% python3 -q
>>> import numpy as np
>>> from numpy import linalg as LA
>>> np.set_printoptions(precision=3, suppress=True, linewidth=100)
>>> E = np.load("w.npy")
>>> E
array([[ 13.075,   0.   ,   4.716],
       [  8.966,   0.   ,   3.039],
       [  7.745,   0.   ,   2.577],
       [  6.396,   0.   ,   2.089],
       [  5.631,   0.   ,   1.825],
       [  4.008,   0.   ,   1.3  ],
       [  1.867,   0.   ,   0.691],
       [  1.114,   0.   ,   0.501],
       [  0.304,   0.   ,   0.276],
       [  0.   ,   0.   ,   0.003],
       [  0.093,   0.   ,  -0.294],
       [  0.289,   0.   ,  -0.691],
       [  0.329,   0.   ,  -0.776],
       [  0.579,   0.   ,  -1.369],
       [  0.758,   0.   ,  -1.917],
       [  1.009,   0.   ,  -3.054],
       [  1.185,   0.   ,  -5.466],
       [  1.101,   0.   ,  -7.439],
       [  0.612,   0.   , -11.074]])
>>> # null space of dimension 1
>>> U, s, vt = LA.svd(E)
>>> s
array([21.746, 14.466,  0.   ])
>>> A2 = U[:, :2] @ np.diag(s[:2]) @ vt[:2]
>>> np.round(LA.norm(E - A2) / LA.norm(E), 3)
np.float64(0.0)
>>> LA.matrix_rank(E, rtol=0.05)
np.int64(2)
>>> s = 20 * 0.5 ** np.arange(3)
>>> rng = np.random.default_rng(325859)
>>> data = rng.normal(size=(24, 3)) * rng.permutation(s)
>>> data
array([[ -6.112,  -2.421,   6.45 ],
       [  7.006,   6.366,  12.537],
       [  3.917,  16.842,  24.582],
       [ -3.399,  -0.162,  23.639],
       [  0.402,  -2.359,  34.481],
       [  3.57 ,   6.948,  -3.695],
       [ -7.911,   2.118,  32.427],
       [ -2.763, -12.12 ,  -7.883],
       [ -1.493,  -0.861,  47.201],
       [  1.638,  -4.488,   7.359],
       [ -3.573,  -0.262,  -6.654],
       [ -5.411,  -9.664,  30.271],
       [  8.36 ,   7.92 , -25.661],
       [  5.672, -10.793,  21.149],
       [  1.725,  12.285,  19.681],
       [  9.557,  -2.051,  -2.665],
       [ -0.22 ,  10.933,  11.026],
       [ -5.753,  -0.672,  18.314],
       [  1.989,   2.738, -14.895],
       [  0.781,   0.518,   2.741],
       [  4.505,  -5.17 ,   7.797],
       [  6.629, -10.94 ,  10.482],
       [ -3.028,   2.134, -36.824],
       [  2.911,   8.12 ,  10.684]])
>>> W2 = data[[8, 18]].astype(float)
>>> for _ in range(3):
...     labels = LA.norm(data[:, None] - W2, axis=-1).argmin(axis=1)
...     W2 = np.array([data[labels == j].mean(axis=0) for j in range(2)])
... 
>>> labels
array([1, 1, 0, 0, 0, 1, 0, 1, 0, 1, 1, 0, 1, 0, 0, 1, 1, 0, 1, 1, 1, 1, 1, 1])
>>> W2[1] - W2[0]
array([  3.445,  -0.2  , -29.918])
>>> np.abs(W2[1] - W2[0]).argmax()
np.int64(2)
>>> W2
array([[-1.361,  0.748, 27.972],
       [ 2.083,  0.548, -1.947]])
>>> A = np.loadtxt("a.csv", delimiter=",")
>>> A
array([[-0.436,  0.301,  0.848],
       [-0.873, -0.37 , -0.318],
       [ 0.218, -0.879,  0.424]])
>>> # orthonormal columns
>>> A2 = A / np.sqrt((A ** 2).mean(axis=1, keepdims=True))
>>> LA.norm(A2, axis=1)
array([1.732, 1.732, 1.732])
>>> LA.matrix_rank(A - A.mean(axis=1, keepdims=True))
np.int64(2)
>>> A2[2]
array([ 0.378, -1.522,  0.734])
>>> labels = data[:, 1] > np.median(data[:, 1])
>>> r0 = data[labels].mean(axis=0) - data[~labels].mean(axis=0)
>>> np.argsort(-np.abs(r0).round(6), kind="stable")
array([1, 2, 0])
>>> r0
array([ 1.033, 11.547, -9.172])
>>> round((((data - data.mean(axis=0)) @ r0 > 0) == labels).mean(), 3)
np.float64(0.792)
>>> labels.astype(int)
array([0, 1, 1, 1, 0, 1, 1, 0, 0, 0, 0, 0, 1, 0, 1, 0, 1, 0, 1, 1, 0, 0, 1, 1])
>>> A2 = np.array([[1, 0], [1, 0]])
>>> W2 = np.kron(A2, A)
>>> LA.matrix_rank(W2)
np.int64(3)
>>> W2.shape
(6, 6)
>>> W2
array([[-0.436,  0.301,  0.848, -0.   ,  0.   ,  0.   ],
       [-0.873, -0.37 , -0.318, -0.   , -0.   , -0.   ],
       [ 0.218, -0.879,  0.424,  0.   , -0.   ,  0.   ],
       [-0.436,  0.301,  0.848, -0.   ,  0.   ,  0.   ],
       [-0.873, -0.37 , -0.318, -0.   , -0.   , -0.   ],
       [ 0.218, -0.879,  0.424,  0.   , -0.   ,  0.   ]])
>>> W0 = np.load("m.npy")
>>> W0
array([[ 0,  3,  2],
       [ 1,  3,  3],
       [-1,  0, -1]])
>>> # rows and columns are dependent
>>> A2 = np.array([[0, -2], [1, 2], [5, 2]])
>>> np.einsum("ij,ij->i", W0, W0)
array([13, 19,  2])
>>> np.einsum("ik,kj->ji", W0, A2)
array([[13, 18, -5],
       [10, 10,  0]])
>>> np.einsum("ik,kj->ij", W0, A2)
array([[13, 10],
       [18, 10],
       [-5,  0]])
>>> A2 @ W0
Traceback (most recent call last):
  File "<python-input-46>", line 1, in <module>
    A2 @ W0
    ~~~^~~~
ValueError: matmul: Input operand 1 has a mismatch in its core dimension 0, with gufunc signature (n?,k),(k,m?)->(n?,m?) (size 3 is different from 2)
>>> def softmax(z):
...     e = np.exp(z - z.max(axis=-1, keepdims=True))
...     return e / e.sum(axis=-1, keepdims=True)
... 
>>> softmax(W0[0])
array([0.035, 0.705, 0.259])
>>> softmax(W0).sum(axis=1)
array([1., 1., 1.])
>>> att = W0 @ W0.T / np.sqrt(3)
>>> softmax(att)[0] @ W0
array([0.76, 3.  , 2.76])
>>> softmax(att + np.triu(np.full(att.shape, -np.inf), 1))
array([[1.   , 0.   , 0.   ],
       [0.09 , 0.91 , 0.   ],
       [0.088, 0.028, 0.884]])
>>> U, s, vt = LA.svd(W0)
>>> V = vt[:(s > 1e-8).sum()]
>>> x = W0[1] + 2 * W0[0] + rng.integers(2) * np.eye(3)[2]
>>> x
array([1., 9., 8.])
>>> np.diag(V.T @ V)
array([0.591, 0.818, 0.591])
>>> LA.matrix_rank(np.vstack([W0, x]))
np.int64(3)
>>> np.allclose(V.T @ V @ x, x)
False
>>> round(float(LA.norm(x - V.T @ V @ x)), 3)
0.64
>>> V.T @ V
array([[ 0.591, -0.273,  0.409],
       [-0.273,  0.818,  0.273],
       [ 0.409,  0.273,  0.591]])
>>> U, s, vt = LA.svd(W0)
>>> s.round(3) + 0
array([5.651, 1.438, 0.   ])
>>> A2 = U[:, :2] @ np.diag(s[:2]) @ vt[:2]
>>> round(LA.norm(W0 - A2, 2), 3), round(float(s[2]), 3)
(np.float64(0.0), 0.0)
>>> F = np.loadtxt("block11.csv", delimiter=",")
>>> F
array([[ -4.746,   0.871,  -2.843],
       [ -5.046,   1.008,  -3.009],
       [-14.784,   3.077,  -9.045],
       [ -4.959,   1.133,  -3.005]])
>>> U, s, vt = LA.svd(F)
>>> np.argmax(s[:-1] / (s[1:] + 1e-6)) + 1
np.int64(1)
>>> s
array([20.288,  0.157,  0.069])
>>> A2 = U[:, :1] @ np.diag(s[:1]) @ vt[:1]
>>> A2
array([[ -4.709,   0.976,  -2.868],
       [ -5.013,   1.039,  -3.053],
       [-14.804,   3.068,  -9.015],
       [ -4.968,   1.03 ,  -3.025]])
>>> np.round(LA.norm(F - A2) / LA.norm(F), 3)
np.float64(0.008)
>>> round(np.abs(F - A2).max(), 3)
np.float64(0.105)
>>> LA.matrix_rank(F, rtol=0.05)
np.int64(1)
>>> A2 @ LA.pinv(A2) @ A2
array([[ -4.709,   0.976,  -2.868],
       [ -5.013,   1.039,  -3.053],
       [-14.804,   3.068,  -9.015],
       [ -4.968,   1.03 ,  -3.025]])
>>> np.abs(np.diag(LA.qr(A2)[1])) > 1e-9
array([ True, False, False])
>>> P = F @ LA.solve(F.T @ F, F.T)
>>> np.allclose(P @ P, P)
True
>>> q, V = LA.qr(F[:, :2])[0], LA.qr(F[:, 2:])[0]
>>> s = LA.svd(q.T @ V, compute_uv=False)
>>> (s > 0.9).sum()
np.int64(1)
>>> feats = np.load("out19.npy")
>>> feats
array([[ -0.253,   0.334,   0.392],
       [ -3.78 ,   3.893,  -1.55 ],
       [ -7.087,   7.296,  -2.592],
       [  0.076,   0.053,  -0.219],
       [ -8.12 ,   8.568,  -2.922],
       [ -2.723,   1.868,  -1.095],
       [ -4.322,   3.634,  -1.323],
       [ -3.677,   3.789,  -1.71 ],
       [ -2.162,   2.449,  -1.437],
       [ -5.784,   6.243,  -2.464],
       [ -1.089,   1.191,   0.189],
       [ -4.531,   5.024,  -2.141],
       [-10.444,  10.828,  -3.783],
       [-10.649,  10.829,  -4.887],
       [ -5.708,   5.556,  -2.293],
       [ -1.099,   1.147,   0.126],
       [ -1.896,   2.291,  -1.293],
       [ -1.12 ,   0.999,  -0.251],
       [ -0.407,  -0.107,  -0.676],
       [-11.169,  10.804,  -5.259],
       [ -5.119,   4.846,  -2.141],
       [ -2.252,   2.701,  -0.383],
       [ -2.633,   2.109,  -1.065],
       [ -7.216,   7.509,  -3.088]])
>>> round(np.log10(LA.cond(feats)))
2
>>> [round(float(x), 3) for x in LA.svd(feats, compute_uv=False)[:3]]
[39.395, 1.981, 1.212]
>>> LA.cond(feats) > 100
np.False_
>>> Xc = (feats - feats.mean(axis=0)) / feats.std(axis=0)
>>> Xc.std(axis=0)
array([1., 1., 1.])
>>> c = LA.lstsq(np.delete(Xc, 2, axis=1), Xc[:, 2])[0]
>>> c
array([1.187, 0.225])
>>> A2 = F / np.sqrt((F ** 2).mean(axis=1, keepdims=True))
>>> F - F.mean(axis=1, keepdims=True)
array([[-2.507,  3.11 , -0.604],
       [-2.697,  3.357, -0.66 ],
       [-7.867,  9.994, -2.128],
       [-2.682,  3.41 , -0.728]])
>>> LA.norm(A2, axis=1)
array([1.732, 1.732, 1.732, 1.732])
>>> K = np.array([[-1, 1, 2], [-2, 2, 2], [-1, -2, 0], [-2, 2, 1]])
>>> K[-1] = K[0] + 3 * K[1]
>>> K
array([[-1,  1,  2],
       [-2,  2,  2],
       [-1, -2,  0],
       [-7,  7,  8]])
>>> P = K @ LA.solve(K.T @ K, K.T)
>>> P.round(3) + 0
array([[ 0.909, -0.273,  0.   ,  0.091],
       [-0.273,  0.182,  0.   ,  0.273],
       [ 0.   ,  0.   ,  1.   ,  0.   ],
       [ 0.091,  0.273,  0.   ,  0.909]])
>>> np.diag(P)
array([0.909, 0.182, 1.   , 0.909])
>>> np.round((np.eye(4) - P) @ K, 3) + 0
array([[0., 0., 0.],
       [0., 0., 0.],
       [0., 0., 0.],
       [0., 0., 0.]])
>>> np.allclose(P @ P, P)
True
>>> A2 = np.array([[1, 4, -7], [-9, -5, -1], [8, -2, -3]])
>>> np.vstack([K, A2.T]).shape
(7, 3)
>>> np.einsum("ik,kj->ji", K, A2)
array([[  6,  -4,  17,  -6],
       [-13, -22,   6, -79],
       [  0,   6,   9,  18]])
>>> A2.T @ K.T
array([[  6,  -4,  17,  -6],
       [-13, -22,   6, -79],
       [  0,   6,   9,  18]])
>>> K @ A2
array([[  6, -13,   0],
       [ -4, -22,   6],
       [ 17,   6,   9],
       [ -6, -79,  18]])
>>> np.einsum("ij,ij->i", K, K)
array([  6,  12,   5, 162])
>>> LA.matrix_rank(np.vstack([K, A2.T]))
np.int64(3)
>>> x = np.array([7, 5, 3])
>>> target = K @ x
>>> target
array([  4,   2, -17,  10])
>>> target = target + 0.02 * rng.normal(size=4)
>>> target
array([  3.992,   2.004, -17.021,  10.004])
>>> c, *_ = LA.lstsq(K, target)
>>> [round(float(LA.norm(LA.solve(K.T @ K + lam * np.eye(3), K.T @ target))), 2) for lam in (0, 1, 10, 100)]
[9.11, 6.47, 2.55, 0.64]
>>> c
array([6.999, 5.011, 2.99 ])
>>> c.round()
array([7., 5., 3.])
>>> np.round(K.T @ (target - K @ c), 3) + 0
array([0., 0., 0.])
>>> T = np.stack([K, -3 * K, K[::-1]])
>>> np.einsum("bij,cij->bc", T, T)
array([[ 185, -555,   56],
       [-555, 1665, -168],
       [  56, -168,  185]])
>>> T.sum(axis=0)
array([[ -5,   5,   4],
       [  3,  -6,  -4],
       [  0,   6,   2],
       [ 13, -13, -14]])
>>> (T @ K.T).shape
(3, 4, 4)
>>> M = np.load("layer17.npy")
>>> M
array([[0.209, 0.349, 0.209],
       [0.349, 0.581, 0.349],
       [0.209, 0.349, 0.209]])
>>> # symmetric
>>> np.allclose(M @ M.T, M.T @ M)
True
>>> np.round(LA.det(M), 3)
np.float64(0.0)
>>> assert M == M.T
Traceback (most recent call last):
  File "<python-input-129>", line 1, in <module>
    assert M == M.T
           ^^^^^^^^
ValueError: The truth value of an array with more than one element is ambiguous. Use a.any() or a.all()
>>> np.argsort(-LA.norm(M, axis=0).round(6), kind="stable")[:3]
array([1, 0, 2])
>>> LA.matrix_rank(M, rtol=0.1)
np.int64(1)
>>> np.round(LA.norm(M, 2) / LA.norm(M), 3)
np.float64(1.0)
>>> A2 = np.array([[3, -4], [-4, 2], [-1, 1]])
>>> np.vstack([M, A2.T]).shape
(5, 3)
>>> A2 @ M
Traceback (most recent call last):
  File "<python-input-135>", line 1, in <module>
    A2 @ M
    ~~~^~~
ValueError: matmul: Input operand 1 has a mismatch in its core dimension 0, with gufunc signature (n?,k),(k,m?)->(n?,m?) (size 3 is different from 2)
>>> np.einsum("ik,kj->ji", M, A2)
array([[-0.977, -1.628, -0.977],
       [ 0.07 ,  0.116,  0.07 ]])
>>> np.einsum("ij,ij->i", M, M)
array([0.209, 0.581, 0.209])
>>> LA.matrix_rank(M @ A2)
np.int64(1)
>>> M @ A2
array([[-0.977,  0.07 ],
       [-1.628,  0.116],
       [-0.977,  0.07 ]])
>>> LA.matrix_rank(np.vstack([M, A2.T]))
np.int64(3)
>>> np.einsum("ik,kj->ij", M, A2)
array([[-0.977,  0.07 ],
       [-1.628,  0.116],
       [-0.977,  0.07 ]])
>>> rk = LA.matrix_rank(M)
>>> rk
np.int64(1)
>>> null = LA.svd(M)[2][rk:].T
>>> np.allclose(M @ null, 0)
True
>>> LA.matrix_rank(M.T @ M), LA.matrix_rank(M @ M.T)
(np.int64(1), np.int64(1))
>>> [int(LA.matrix_rank(np.delete(M, i, axis=0))) for i in range(3)]
[1, 1, 1]
>>> null @ null.T
array([[ 0.791, -0.349, -0.209],
       [-0.349,  0.419, -0.349],
       [-0.209, -0.349,  0.791]])
